% ipython --no-banner

In [1]: import numpy as np

In [2]: from numpy import linalg as LA

In [3]: np.set_printoptions(precision=3, suppress=True, linewidth=140)

In [4]: def tidy(a):
   ...:     return np.round(a, 3) + 0
   ...: 

In [5]: m1 = np.load("sample1.npy")

In [6]: tidy(m1)
Out[6]: 
array([[ 0.258,  0.352,  0.023, -0.258, -0.023],
       [ 0.352,  0.48 ,  0.032, -0.352, -0.032],
       [ 0.023,  0.032,  0.002, -0.023, -0.002],
       [-0.258, -0.352, -0.023,  0.258,  0.023],
       [-0.023, -0.032, -0.002,  0.023,  0.002]])

In [7]: ev, V = LA.eigh(m1)

In [8]: vec = np.array([-2, 1, -4, -2, 1])

In [9]: tidy(V * np.maximum(ev, 0) @ V.T)
Out[9]: 
array([[ 0.258,  0.352,  0.023, -0.258, -0.023],
       [ 0.352,  0.48 ,  0.032, -0.352, -0.032],
       [ 0.023,  0.032,  0.002, -0.023, -0.002],
       [-0.258, -0.352, -0.023,  0.258,  0.023],
       [-0.023, -0.032, -0.002,  0.023,  0.002]])

In [10]: tidy(V * np.abs(ev) @ V.T)
Out[10]: 
array([[ 0.258,  0.352,  0.023, -0.258, -0.023],
       [ 0.352,  0.48 ,  0.032, -0.352, -0.032],
       [ 0.023,  0.032,  0.002, -0.023, -0.002],
       [-0.258, -0.352, -0.023,  0.258,  0.023],
       [-0.023, -0.032, -0.002,  0.023,  0.002]])

In [11]: tidy(vec @ m1 @ vec / (vec @ vec)), tidy(ev[0]), ev[-1]
Out[11]: (np.float64(0.008), np.float64(0.0), np.float64(1.0))

In [12]: tidy(LA.eigvalsh(m1[1:, 1:]))
Out[12]: array([0.   , 0.   , 0.   , 0.742])

In [13]: tidy(vec @ m1 @ vec)
Out[13]: np.float64(0.213)

In [14]: left, sv, vt = LA.svd(m1)

In [15]: V = vt[:(sv > 1e-8).sum()]

In [16]: rng = np.random.default_rng(553)

In [17]: vec = m1[3] + 5 * m1[1] + rng.integers(2) * np.eye(5)[0]

In [18]: tidy(vec)
Out[18]: array([ 2.501,  2.047,  0.136, -1.501, -0.136])

In [19]: tidy(V.T @ V)
Out[19]: 
array([[ 0.258,  0.352,  0.023, -0.258, -0.023],
       [ 0.352,  0.48 ,  0.032, -0.352, -0.032],
       [ 0.023,  0.032,  0.002, -0.023, -0.002],
       [-0.258, -0.352, -0.023,  0.258,  0.023],
       [-0.023, -0.032, -0.002,  0.023,  0.002]])

In [20]: np.allclose(V.T @ V @ vec, vec)
Out[20]: False

In [21]: np.unique(m1.round(6), axis=0).shape
Out[21]: (5, 5)

In [22]: LA.lstsq(m1[:-1].T, m1[-1])[2]
Out[22]: np.int32(1)

In [23]: np.abs(np.diag(LA.qr(m1)[1])) > 1e-9
Out[23]: array([ True, False, False, False, False])

In [24]: np.allclose(m1[:-1].T @ LA.lstsq(m1[:-1].T, m1[-1])[0], m1[-1])
Out[24]: True

In [25]: feats = np.load("block15.npy")

In [26]: feats
Out[26]: 
array([[-7.9,  7. , -3. , -6. ,  4. , -4. ,  2. , -5. ,  1. , -8. , -9. , -9. ,  7. ,  7. ,  9. ],
       [ 5. ,  4.1,  1. , -4. , -8. ,  8. , -5. , -7. , -8. ,  2. , -3. , -2. , -9. , -4. , -1. ],
       [ 5. ,  3. , -8.9, -5. ,  7. ,  0. ,  8. ,  9. , -2. ,  1. , -3. ,  2. ,  9. , -2. , -5. ],
       [ 5. , -1. , -4. , -0.9, -7. ,  2. ,  4. , -9. , -1. ,  6. ,  2. , -5. ,  7. ,  1. ,  2. ],
       [ 2. ,  4. ,  2. , -7. ,  8.1,  6. ,  1. , -9. ,  1. , -4. ,  1. ,  5. ,  8. , -3. , -7. ],
       [ 6. , -2. , -6. , -3. ,  8. , -2.9, -1. , -5. ,  6. ,  7. ,  9. , -1. , -3. ,  1. , -1. ],
       [ 5. ,  6. ,  6. ,  3. , -7. , -5. ,  2.1,  3. , -8. ,  1. , -3. ,  5. , -3. ,  0. , -9. ],
       [ 4. , -4. ,  9. , -2. ,  5. ,  2. ,  2. , -1.9,  9. , -6. ,  2. , -7. , -9. , -5. ,  1. ],
       [ 3. ,  2. , -4. ,  9. , -6. , -1. , -7. , -9. ,  7.1, -8. , -7. , -8. ,  7. ,  9. ,  7. ],
       [ 5. ,  7. ,  4. ,  9. ,  3. , -8. , -3. ,  9. , -4. , -3.9, -7. , -6. , -6. , -1. ,  8. ],
       [-2. ,  1. ,  6. ,  1. , -2. , -1. ,  0. ,  5. ,  0. ,  3. , -5.9, -1. ,  2. ,  0. , -6. ],
       [ 1. ,  4. , -3. ,  3. ,  7. , -9. , -6. ,  4. , -5. , -8. ,  3. ,  7.1, -6. , -8. , -3. ],
       [ 9. , -5. ,  2. , -8. , -7. , -3. , -7. , -7. , -4. ,  4. ,  7. ,  8. ,  9.1,  2. , -9. ],
       [-9. , -8. , -9. ,  4. ,  7. , -1. , -7. , -1. , -4. ,  7. , -8. ,  1. , -4. ,  3.1,  2. ],
       [-8. ,  7. , -3. , -6. ,  4. , -4. ,  2. , -5. ,  1. , -8. , -9. , -9. ,  7. ,  7. ,  9.1]])

In [27]: labels = rng.permutation(15)

In [28]: labels
Out[28]: array([12,  1,  2,  4,  7,  5, 13,  8,  0, 14,  3,  9, 10, 11,  6])

In [29]: Y = feats[labels][:, labels]

In [30]: tidy(np.trace(Y))
Out[30]: np.float64(17.5)

In [31]: left, sv, vt = LA.svd(feats)

In [32]: np.argmax(sv[:-1] / (sv[1:] + 1e-6)) + 1
Out[32]: np.int64(14)

In [33]: Y = left[:, :14] @ np.diag(sv[:14]) @ vt[:14]

In [34]: tidy(LA.norm(feats - Y) / LA.norm(feats))
Out[34]: np.float64(0.0)

In [35]: LA.matrix_rank(Y)
Out[35]: np.int64(14)

In [36]: Y = feats / np.sqrt((feats ** 2).mean(axis=1, keepdims=True))

In [37]: tidy(Y[12])
Out[37]: array([ 1.375, -0.764,  0.306, -1.222, -1.069, -0.458, -1.069, -1.069, -0.611,  0.611,  1.069,  1.222,  1.39 ,  0.306, -1.375])

In [38]: LA.matrix_rank(Y) == LA.matrix_rank(feats)
Out[38]: np.True_

In [39]: tidy(feats.mean(axis=0))
Out[39]: array([ 1.54 ,  1.673, -0.727, -0.86 ,  1.073, -1.393, -0.993, -1.927, -0.727, -0.993, -2.06 , -1.327,  1.073,  0.473, -0.193])

In [40]: np.unravel_index(np.abs(feats).argmax(), feats.shape)
Out[40]: (np.int64(12), np.int64(12))

In [41]: feats[15]
Traceback (most recent call last):
  Cell In[41], line 1
    feats[15]
IndexError: index 15 is out of bounds for axis 0 with size 15


In [42]: tidy(feats.sum(axis=1))
Out[42]: array([-14.9, -30.9,  18.1,   1.1,   8.1,  12.1,  -3.9,  -0.9,  -5.9,   6.1,   0.1, -18.9,  -8.9, -26.9, -14.9])
